$ python -q
>>> import numpy as np
>>> np.set_printoptions(precision=3, suppress=True, linewidth=120, legacy="1.25")
>>> m1 = np.array([[0, 0, -2, 0], [0, 0, 0, 0], [0, 0, 0, -1], [0, 2, 0, 0]])
>>> np.einsum("ij,ji->", m1, m1)
0
>>> np.linalg.eigvals(m1)
array([0., 0., 0., 0.])
>>> rng = np.random.default_rng(85944)
>>> idx = rng.permutation(4)
>>> idx
array([3, 2, 0, 1])
>>> Y = m1[idx][:, idx]
>>> np.trace(Y)
0
>>> np.sort(np.abs(np.linalg.eigvals(Y)))
array([0., 0., 0., 0.])
>>> np.allclose(Y, m1)
False
>>> np.diag(Y)
array([0, 0, 0, 0])
>>> data = np.loadtxt("case1.csv", delimiter=",")
>>> data
array([[0., 1., 0.],
       [1., 0., 0.],
       [0., 0., 0.]])
>>> data @ data
array([[1., 0., 0.],
       [0., 1., 0.],
       [0., 0., 0.]])
>>> data.sum(axis=0)
array([1., 1., 0.])
>>> np.argwhere(np.triu(data))
array([[0, 1]])
>>> L = np.diag(data.sum(axis=1)) - data
>>> np.linalg.matrix_rank(L)
1
>>> L @ np.ones(3)
array([0., 0., 0.])
>>> rk = np.linalg.matrix_rank(data)
>>> rk
2
>>> null = np.linalg.svd(data)[2][rk:].T
>>> np.linalg.matrix_rank(data.T @ data), np.linalg.matrix_rank(data @ data.T)
(2, 2)
>>> null[:, 0] / null[np.abs(null[:, 0]).round(6).argmax(), 0]
array([0., 0., 1.])
>>> [int(np.linalg.matrix_rank(data[:, :j + 1])) for j in range(3)]
[1, 2, 2]
>>> [int(np.linalg.matrix_rank(np.delete(data, i, axis=0))) for i in range(3)]
[1, 1, 2]
>>> data @ null
array([[0.],
       [0.],
       [0.]])
>>> np.allclose(data @ null, 0)
True
>>> np.poly(data)
array([ 1.,  0., -1.,  0.])
>>> round(np.linalg.eigvals(data).sum().real, 3)
0.0
>>> round(float(np.linalg.det(data[::-1])), 3)
0.0
>>> [round(float(x), 3) for x in np.linalg.svd(data, compute_uv=False)[:3]]
[1.0, 1.0, 0.0]
>>> F = np.load("a.npy")
>>> F
array([[-26. ,   1.7,   1. ],
       [-12. ,   0.3,   0.4],
       [-10. ,  -0.4,  -1.6]])
>>> F.mean(axis=0)
array([-16.   ,   0.533,  -0.067])
>>> F - F[0]
array([[ 0. ,  0. ,  0. ],
       [14. , -1.4, -0.6],
       [16. , -2.1, -2.6]])
>>> np.abs(F).max()
26.0
>>> F[:, 3]
Traceback (most recent call last):
  File "<python-input-39>", line 1, in <module>
    F[:, 3]
    ~^^^^^^
IndexError: index 3 is out of bounds for axis 1 with size 3
>>> F.shape
(3, 3)
>>> F.sum(axis=1)
array([-23.3, -11.3, -12. ])
>>> np.round(np.linalg.norm(F), 3)
30.444
>>> r0 = np.array([8, 4, 9])
>>> np.correlate(F[2], F[0], "full")
array([-10.  , -17.4 , 257.72,   7.68,  41.6 ])
>>> np.cross(F[2, :3], F[0, :3])
array([  2.32,  51.6 , -27.4 ])
>>> left, sv, Vt = np.linalg.svd(F)
>>> sv
array([30.37 ,  2.097,  0.366])
>>> Y = left[:, :1] @ np.diag(sv[:1]) @ Vt[:1]
>>> np.linalg.matrix_rank(F, rtol=0.05)
2
>>> round(float(np.linalg.norm(F - Y) / np.linalg.norm(F)), 3)
0.07
>>> round(float(np.linalg.norm(F - Y, 2)), 3), round(float(sv[1]), 3)
(2.097, 2.097)
>>> Y = F / np.sqrt((F ** 2).mean(axis=1, keepdims=True))
>>> np.linalg.matrix_rank(F - F.mean(axis=1, keepdims=True))
2
>>> F - F.mean(axis=1, keepdims=True)
array([[-18.233,   9.467,   8.767],
       [ -8.233,   4.067,   4.167],
       [ -6.   ,   3.6  ,   2.4  ]])
>>> np.linalg.norm(Y, axis=1)
array([1.732, 1.732, 1.732])
>>> W0 = np.load("w.npy")
>>> W0
array([[ 4, -4,  6],
       [-4,  4, -6],
       [ 6, -6,  9]])
>>> t3 = np.stack([W0, -2 * W0, W0[::-1]])
>>> np.linalg.matrix_rank(t3.reshape(3, -1))
2
>>> np.linalg.matrix_rank(t3)
array([1, 1, 1])
>>> np.einsum("bij,cij->bc", t3, t3)
array([[ 289, -578,  272],
       [-578, 1156, -544],
       [ 272, -544,  289]])
>>> t3.shape
(3, 3, 3)
>>> t3.sum(axis=0)
array([[ 2, -2,  3],
       [ 0,  0,  0],
       [-2,  2, -3]])
>>> np.linalg.norm(t3, axis=(1, 2))
array([17., 34., 17.])
>>> rk = np.linalg.matrix_rank(W0)
>>> rk
1
>>> null = np.linalg.svd(W0)[2][rk:].T
>>> null @ null.T
array([[ 0.765,  0.235, -0.353],
       [ 0.235,  0.765,  0.353],
       [-0.353,  0.353,  0.471]])
>>> np.linalg.matrix_rank(W0.T @ W0), np.linalg.matrix_rank(W0 @ W0.T)
(1, 1)
>>> [int(np.linalg.matrix_rank(np.delete(W0, i, axis=0))) for i in range(3)]
[1, 1, 1]
>>> np.allclose(W0[:-1].T @ np.linalg.lstsq(W0[:-1].T, W0[-1])[0], W0[-1])
True
>>> round(np.trace(np.linalg.pinv(W0) @ W0), 3)
1.0
>>> np.unique(W0.round(6), axis=0).shape
(3, 3)
>>> left, sv, Vt = np.linalg.svd(W0)
>>> np.argmax(sv[:-1] / (sv[1:] + 1e-6)) + 1
1
>>> sv.round(3) + 0
array([17.,  0.,  0.])
>>> Y = left[:, :1] @ np.diag(sv[:1]) @ Vt[:1]
>>> np.linalg.matrix_rank(Y)
1
>>> E = np.loadtxt("run5.csv", delimiter=",")
>>> E
array([[ -2.003, -23.896, -15.914],
       [ -2.194, -16.159,  -9.672],
       [ -2.234, -13.54 ,  -7.636],
       [ -2.249, -10.425,  -5.293],
       [ -2.229,  -8.328,  -3.785],
       [ -2.229,  -8.321,  -3.78 ],
       [ -2.091,  -4.997,  -1.582],
       [ -2.061,  -4.626,  -1.359],
       [ -1.993,  -3.938,  -0.966],
       [ -1.959,  -3.654,  -0.812],
       [ -1.74 ,  -2.41 ,  -0.221],
       [ -1.37 ,  -1.34 ,   0.099],
       [ -0.504,  -0.342,   0.047],
       [ -0.276,  -0.183,   0.015],
       [ -0.158,  -0.105,   0.005],
       [  0.183,   0.124,   0.008],
       [  0.62 ,   0.448,   0.097],
       [  1.584,   1.414,   0.708],
       [  2.058,   2.055,   1.235],
       [  3.4  ,   4.547,   3.562],
       [  3.766,   5.408,   4.41 ],
       [  4.   ,   6.001,   5.001],
       [  7.444,  18.433,  17.81 ],
       [  8.453,  23.363,  22.958],
       [  9.602,  29.655,  29.543],
       [  9.691,  30.171,  30.084]])
>>> d = np.linalg.norm(E[:, None] - E[None], axis=-1)
>>> d[22].round(6).argsort(kind="stable")[:4]
array([22, 23, 24, 25])
>>> (d + 1e9 * np.eye(26)).round(6).argmin(axis=1)
array([ 1,  2,  1,  4,  5,  4,  7,  6,  9,  8, 11, 10, 13, 14, 13, 14, 15, 18, 17, 20, 21, 20, 23, 22, 25, 24])
>>> np.unravel_index(d.round(6).argmax(), d.shape)
(0, 25)
>>> t = np.radians(45)
>>> r_ = np.eye(3)
>>> r_[2, 2] = r_[0, 0] = np.cos(t)
>>> r_[2, 0], r_[0, 2] = -np.sin(t), np.sin(t)
>>> r_
array([[ 0.707,  0.   ,  0.707],
       [ 0.   ,  1.   ,  0.   ],
       [-0.707,  0.   ,  0.707]])
>>> Y = E @ r_.T
>>> np.allclose(E @ E.T, Y @ Y.T)
True
>>> round(np.linalg.det(r_), 3), round(np.trace(r_), 3)
(1.0, 2.414)
>>> mat = np.loadtxt("x.csv", delimiter=",")
>>> mat
array([[2., 1., 0., 0.],
       [0., 2., 1., 0.],
       [0., 0., 2., 1.],
       [0., 0., 0., 2.]])
>>> vec = np.array([1, 2, 2, -2])
>>> target = mat @ vec
>>> b, lr = np.zeros(4), 1 / np.linalg.norm(mat, 2) ** 2
>>> for i in range(60):
...     b -= lr * mat.T @ (mat @ b - target)
...     if i % 10 == 0: print(i, round(np.linalg.norm(mat @ b - target), 3))
... 
0 2.673
10 0.116
20 0.013
30 0.002
40 0.0
50 0.0
>>> np.round(np.linalg.cond(mat), 3)
2.271
>>> b
array([ 1.,  2.,  2., -2.])
>>> M = np.load("test11.npy")
>>> M
array([[ 0.2, -2. , -1.6, -0.7],
       [ 0.4, -0.5, -2.1,  0. ],
       [ 0. ,  1.9,  0.7,  0.1]])
>>> w1 = np.array([[3, 3, 3, 0, 3], [0, 3, 2, 1, 2], [2, 1, 3, 1, 2], [3, 2, 0, 1, 1]])
>>> b = np.array([2, 3, -1, 1, 1])
>>> act = np.maximum(M @ w1 + b, 0)
>>> (act > 0).astype(int)
array([[0, 0, 0, 0, 0],
       [0, 1, 0, 0, 0],
       [1, 1, 1, 1, 1]])
>>> act
array([[0. , 0. , 0. , 0. , 0. ],
       [0. , 0.6, 0. , 0. , 0. ],
       [3.7, 9.6, 4.9, 3.7, 6.3]])
>>> Z = np.array([[9, -9], [-4, -9], [1, -5], [3, -1], [8, 3]])
>>> w1 @ Z
array([[ 42, -60],
       [  9, -32],
       [ 36, -37],
       [ 30, -43]])
>>> K = np.array([[1, -2, 4, -8], [1, -1, 1, -1], [1, 0, 0, 0]])
>>> K
array([[ 1, -2,  4, -8],
       [ 1, -1,  1, -1],
       [ 1,  0,  0,  0]])
>>> w1 = np.array([[-2, -2, 2], [1, -1, 1], [-2, 2, 1], [-3, 2, -3]])
>>> b = np.array([3, 0, 2])
>>> act = np.maximum(K @ w1 + b, 0)
>>> act
array([[15,  0, 30],
       [ 1,  0,  7],
       [ 1,  0,  4]])
>>> (act > 0).astype(int)
array([[1, 0, 1],
       [1, 0, 1],
       [1, 0, 1]])
>>> Z = np.array([[8, 0, -2], [-4, 0, 8], [3, -1, -9]])
>>> w1 @ Z
array([[ -2,  -2, -30],
       [ 15,  -1, -19],
       [-21,  -1,  11],
       [-41,   3,  49]])
>>> act @ Z
array([[ 210,  -30, -300],
       [  29,   -7,  -65],
       [  20,   -4,  -38]])
>>> (act @ Z).round(6).argmax(axis=1)
array([0, 0, 0])
>>> left, sv, Vt = np.linalg.svd(act)
>>> vecs = Vt[:(sv > 1e-8).sum()]
>>> vec = act[2] + 3 * act[1] + rng.integers(2) * np.eye(3)[2]
>>> vec
array([ 4.,  0., 25.])
>>> np.round(vecs.T @ vecs, 3) + 0
array([[1., 0., 0.],
       [0., 0., 0.],
       [0., 0., 1.]])
>>> round(float(np.linalg.norm(vec - vecs.T @ vecs @ vec)), 3)
0.0
>>> np.allclose(vecs.T @ vecs @ vec, vec)
True
